% python3 -q
>>> import numpy as np
>>> np.set_printoptions(suppress=True, linewidth=140)
>>> Y = np.array([[2, 0, 0], [2, 2, 3], [1, 3, 1]])
>>> arr = np.triu(Y, 1)
>>> arr
array([[0, 0, 0],
       [0, 0, 3],
       [0, 0, 0]])
>>> np.round(np.linalg.det(arr[::-1]), 2)
np.float64(0.0)
>>> np.einsum("ij,ji->", arr, arr)
np.int64(0)
>>> round(float(np.linalg.det(arr.T)), 2)
0.0
>>> round(np.linalg.det(2 * arr), 2), round(float(np.linalg.det(arr)), 2)
(np.float64(0.0), 0.0)
>>> Y = np.array([[4, -3, -3], [-3, -5, 3], [0, -2, -5]])
>>> np.einsum("ik,kj->ji", arr, Y)
array([[  0,   0,   0],
       [  0,  -6,   0],
       [  0, -15,   0]])
>>> np.linalg.matrix_rank(arr @ Y)
np.int64(1)
>>> np.einsum("ij,ij->i", arr, arr)
array([0, 9, 0])
>>> np.einsum("ij->j", arr)
array([0, 0, 3])
>>> np.vstack([arr, Y.T]).shape
(6, 3)
>>> Y.T @ arr.T
array([[  0,   0,   0],
       [  0,  -6,   0],
       [  0, -15,   0]])
>>> Uu, s, Vh = np.linalg.svd(arr)
>>> s
array([3., 0., 0.])
>>> Y = Uu[:, :1] @ np.diag(s[:1]) @ Vh[:1]
>>> np.linalg.matrix_rank(Y)
np.int64(1)
>>> np.round(np.linalg.svd(arr, compute_uv=False), 2)
array([3., 0., 0.])
>>> arr[:, 2] @ arr[:, 1]
np.int64(0)
>>> arr @ arr.T
array([[0, 0, 0],
       [0, 9, 0],
       [0, 0, 0]])
>>> rng = np.random.default_rng(35)
>>> lab = rng.permutation(3)
>>> lab
array([2, 1, 0])
>>> Y = arr[lab][:, lab]
>>> np.round(np.linalg.det(Y), 2), round(float(np.linalg.det(arr[lab])), 2)
(np.float64(0.0), 0.0)
>>> np.round(np.sort(np.abs(np.linalg.eigvals(Y))), 2)
array([0., 0., 0.])
>>> O, _ = np.linalg.qr(np.array([[-0.9, -0.7, -0.9, -0.3, 1.9],
...     [-0.2, -0.9, -0.2, 0.2, 0.9],
...     [0.7, 1.0, -2.3, 0.1, -0.4],
...     [1.2, -0.8, 0.7, 0.1, 0.0],
...     [0.9, -0.4, -0.6, -0.6, 0.1]]))
>>> evals = np.array([1, 0, 4, 5, 2])
>>> J = O @ np.diag(evals) @ O.T
>>> J.round(2)
array([[ 2.28, -0.4 ,  1.18, -0.4 ,  0.81],
       [-0.4 ,  2.55,  1.5 , -0.05, -1.16],
       [ 1.18,  1.5 ,  2.46,  0.37, -0.11],
       [-0.4 , -0.05,  0.37,  1.41, -1.25],
       [ 0.81, -1.16, -0.11, -1.25,  3.3 ]])
>>> # symmetric
>>> evals, vecs = np.linalg.eigh(J)
>>> vec = np.array([3, -1, 2, 3, 1])
>>> np.round(vecs * np.maximum(evals, 0) @ vecs.T, 2)
array([[ 2.28, -0.4 ,  1.18, -0.4 ,  0.81],
       [-0.4 ,  2.55,  1.5 , -0.05, -1.16],
       [ 1.18,  1.5 ,  2.46,  0.37, -0.11],
       [-0.4 , -0.05,  0.37,  1.41, -1.25],
       [ 0.81, -1.16, -0.11, -1.25,  3.3 ]])
>>> np.round(vecs * np.abs(evals) @ vecs.T, 2)
array([[ 2.28, -0.4 ,  1.18, -0.4 ,  0.81],
       [-0.4 ,  2.55,  1.5 , -0.05, -1.16],
       [ 1.18,  1.5 ,  2.46,  0.37, -0.11],
       [-0.4 , -0.05,  0.37,  1.41, -1.25],
       [ 0.81, -1.16, -0.11, -1.25,  3.3 ]])
>>> np.round(vec @ J @ vec, 2)
np.float64(56.11)
>>> (np.sign(vecs[:, -1].round(6)) == np.sign(vecs[0, -1].round(6))).astype(int)
array([1, 0, 0, 0, 1])
